% ipython --no-banner

In [1]: import numpy as np

In [2]: np.set_printoptions(precision=3, suppress=True, linewidth=120)

In [3]: def tidy(a):
   ...:     return np.round(a, 3) + 0
   ...: 

In [4]: m1 = np.load("w.npy")

In [5]: tidy(m1)
Out[5]: 
array([[ 0.533, -0.267,  0.133, -0.4  ],
       [-0.267,  0.8  ,  0.267, -0.133],
       [ 0.133,  0.267,  0.2  , -0.267],
       [-0.4  , -0.133, -0.267,  0.467]])

In [6]: rank = np.linalg.matrix_rank(m1)

In [7]: rank
Out[7]: np.int64(2)

In [8]: ns = np.linalg.svd(m1)[2][rank:].T

In [9]: tidy(m1 @ ns)
Out[9]: 
array([[0., 0.],
       [0., 0.],
       [0., 0.],
       [0., 0.]])

In [10]: [int(np.linalg.matrix_rank(m1[:, :j + 1])) for j in range(4)]
Out[10]: [1, 2, 2, 2]

In [11]: [int(np.linalg.matrix_rank(m1[:i])) for i in range(1, len(m1) + 1)]
Out[11]: [1, 2, 2, 2]

In [12]: [int(np.linalg.matrix_rank(np.delete(m1, i, axis=0))) for i in range(4)]
Out[12]: [2, 2, 2, 2]

In [13]: np.linalg.matrix_rank(m1.T @ m1), np.linalg.matrix_rank(m1 @ m1.T)
Out[13]: (np.int64(2), np.int64(2))

In [14]: np.argsort(-np.linalg.norm(m1, axis=0).round(6), kind="stable")[:3]
Out[14]: array([1, 0, 3])

In [15]: np.linalg.cond(m1) > 100
Out[15]: np.True_

In [16]: np.linalg.matrix_rank(m1, rtol=0.1)
Out[16]: np.int64(2)

In [17]: out = np.array([[-3, -2, 2], [0, -3, 3]])

In [18]: Z = np.kron(out, m1)

In [19]: tidy(Z)
Out[19]: 
array([[-1.6  ,  0.8  , -0.4  ,  1.2  , -1.067,  0.533, -0.267,  0.8  ,  1.067, -0.533,  0.267, -0.8  ],
       [ 0.8  , -2.4  , -0.8  ,  0.4  ,  0.533, -1.6  , -0.533,  0.267, -0.533,  1.6  ,  0.533, -0.267],
       [-0.4  , -0.8  , -0.6  ,  0.8  , -0.267, -0.533, -0.4  ,  0.533,  0.267,  0.533,  0.4  , -0.533],
       [ 1.2  ,  0.4  ,  0.8  , -1.4  ,  0.8  ,  0.267,  0.533, -0.933, -0.8  , -0.267, -0.533,  0.933],
       [ 0.   ,  0.   ,  0.   ,  0.   , -1.6  ,  0.8  , -0.4  ,  1.2  ,  1.6  , -0.8  ,  0.4  , -1.2  ],
       [ 0.   ,  0.   ,  0.   ,  0.   ,  0.8  , -2.4  , -0.8  ,  0.4  , -0.8  ,  2.4  ,  0.8  , -0.4  ],
       [ 0.   ,  0.   ,  0.   ,  0.   , -0.4  , -0.8  , -0.6  ,  0.8  ,  0.4  ,  0.8  ,  0.6  , -0.8  ],
       [ 0.   ,  0.   ,  0.   ,  0.   ,  1.2  ,  0.4  ,  0.8  , -1.4  , -1.2  , -0.4  , -0.8  ,  1.4  ]])

In [20]: Z.shape
Out[20]: (8, 12)

In [21]: tidy(np.linalg.norm(Z, 2)), tidy(np.linalg.norm(out, 2) * np.linalg.norm(m1, 2))
Out[21]: (np.float64(5.432), np.float64(5.432))

In [22]: np.linalg.matrix_rank(Z)
Out[22]: np.int64(4)

In [23]: left, sig, Vh = np.linalg.svd(Z, full_matrices=False)

In [24]: tidy(np.cumsum(sig ** 2) / np.sum(sig ** 2))
Out[24]: array([0.422, 0.843, 0.922, 1.   , 1.   , 1.   , 1.   , 1.   ])

In [25]: tidy(sig)
Out[25]: array([5.432, 5.432, 2.343, 2.343, 0.   , 0.   , 0.   , 0.   ])

In [26]: tidy(np.sqrt((sig ** 2).sum())), tidy(np.linalg.norm(Z))
Out[26]: (np.float64(8.367), np.float64(8.367))

In [27]: tidy(left.T @ left)
Out[27]: 
array([[1., 0., 0., 0., 0., 0., 0., 0.],
       [0., 1., 0., 0., 0., 0., 0., 0.],
       [0., 0., 1., 0., 0., 0., 0., 0.],
       [0., 0., 0., 1., 0., 0., 0., 0.],
       [0., 0., 0., 0., 1., 0., 0., 0.],
       [0., 0., 0., 0., 0., 1., 0., 0.],
       [0., 0., 0., 0., 0., 0., 1., 0.],
       [0., 0., 0., 0., 0., 0., 0., 1.]])

In [28]: tidy(Vh @ Vh.T)
Out[28]: 
array([[1., 0., 0., 0., 0., 0., 0., 0.],
       [0., 1., 0., 0., 0., 0., 0., 0.],
       [0., 0., 1., 0., 0., 0., 0., 0.],
       [0., 0., 0., 1., 0., 0., 0., 0.],
       [0., 0., 0., 0., 1., 0., 0., 0.],
       [0., 0., 0., 0., 0., 1., 0., 0.],
       [0., 0., 0., 0., 0., 0., 1., 0.],
       [0., 0., 0., 0., 0., 0., 0., 1.]])

In [29]: left, sig, Vh = np.linalg.svd(m1, full_matrices=False)

In [30]: np.allclose(left * sig @ Vh, m1)
Out[30]: True

In [31]: tidy(left.T @ left)
Out[31]: 
array([[1., 0., 0., 0.],
       [0., 1., 0., 0.],
       [0., 0., 1., 0.],
       [0., 0., 0., 1.]])

In [32]: left.shape, sig.shape, Vh.shape
Out[32]: ((4, 4), (4,), (4, 4))

In [33]: tidy(sig / sig[0])
Out[33]: array([1., 1., 0., 0.])

In [34]: M = np.load("run1.npy")

In [35]: M
Out[35]: 
array([[ 5, -3],
       [-3, 31]])

In [36]: x0 = np.array([4, 2])

In [37]: M @ (2 * x0)
Out[37]: array([ 28, 100])

In [38]: M @ np.eye(2)[0]
Out[38]: array([ 5., -3.])

In [39]: M * x0
Out[39]: 
array([[ 20,  -6],
       [-12,  62]])

In [40]: M @ np.ones(2)
Out[40]: array([ 2., 28.])

In [41]: (M * x0).sum(axis=1)
Out[41]: array([14, 50])

In [42]: np.linalg.norm(M @ x0) <= np.linalg.norm(M, 2) * np.linalg.norm(x0) + 1e-9
Out[42]: np.True_

In [43]: out = np.array([[1, 1], [1, 0]])

In [44]: Z = np.array([[3]])

In [45]: mat = np.block([[out, np.zeros((2, 1))], [np.zeros((1, 2)), Z]])

In [46]: mat
Out[46]: 
array([[1., 1., 0.],
       [1., 0., 0.],
       [0., 0., 3.]])

In [47]: # splits into 2 blocks

In [48]: rng = np.random.default_rng(42243)

In [49]: lab = rng.permutation(3)

In [50]: out = mat[:, lab] * rng.choice([-1, 1], 3)

In [51]: out
Out[51]: 
array([[1., 0., 1.],
       [0., 0., 1.],
       [0., 3., 0.]])

In [52]: left, _, Vh = np.linalg.svd(mat.T @ out)

In [53]: lab
Out[53]: array([1, 2, 0])

In [54]: W0 = np.loadtxt("a.csv", delimiter=",")

In [55]: W0
Out[55]: 
array([[  6.583,  -0.877,   9.077],
       [ -5.863,  -1.481,  -7.559],
       [  3.88 ,  14.816,   1.889],
       [ 20.84 , -13.014,   3.939],
       [ -3.338, -23.669,   2.691],
       [ -4.786,  -4.176,   2.069],
       [  1.609,  -5.059,   6.329],
       [-21.438, -17.467,  -0.889],
       [-12.386,  -8.394,  -5.522],
       [ 16.543,   4.22 ,  -4.632],
       [ 13.672,   2.546,   4.702],
       [-16.897,  -9.686,   3.114],
       [-27.512,  -9.215,   0.463],
       [-11.705,   5.4  ,  17.527],
       [ 25.793,  -3.384,   3.318],
       [ -2.572,  -1.996, -11.621],
       [ 10.666,   6.578,  -9.92 ],
       [  8.267,   6.461,  -9.394],
       [ -7.384, -23.623, -18.032],
       [  3.   ,   1.284,  -1.388]])

In [56]: out = np.array([[0, 3], [3, 3]])

In [57]: Z = np.kron(out, mat)

In [58]: Z
Out[58]: 
array([[0., 0., 0., 3., 3., 0.],
       [0., 0., 0., 3., 0., 0.],
       [0., 0., 0., 0., 0., 9.],
       [3., 3., 0., 3., 3., 0.],
       [3., 0., 0., 3., 0., 0.],
       [0., 0., 9., 0., 0., 9.]])

In [59]: tidy(np.linalg.norm(Z, 2)), tidy(np.linalg.norm(out, 2) * np.linalg.norm(mat, 2))
Out[59]: (np.float64(14.562), np.float64(14.562))

In [60]: G = W0.T @ W0

In [61]: tidy(np.linalg.svd(W0, compute_uv=False) ** 2)
Out[61]: array([4280.99 , 1829.552, 1148.628])

In [62]: tidy(G)
Out[62]: 
array([[3734.253, 1036.773,   50.38 ],
       [1036.773, 2262.98 ,  300.336],
       [  50.38 ,  300.336, 1261.937]])

In [63]: u, v = W0[17], W0[5]

In [64]: tidy(u @ v)
Out[64]: np.float64(-85.983)

In [65]: p = (u @ v) / (u @ u) * u

In [66]: tidy((v - p) @ u)
Out[66]: np.float64(0.0)

In [67]: tidy(np.outer(u, v))
Out[67]: 
array([[-39.566, -34.523,  17.104],
       [-30.922, -26.981,  13.368],
       [ 44.96 ,  39.229, -19.436]])

In [68]: tidy(np.linalg.norm(u + v) ** 2 + np.linalg.norm(u - v) ** 2)
Out[68]: np.float64(485.921)
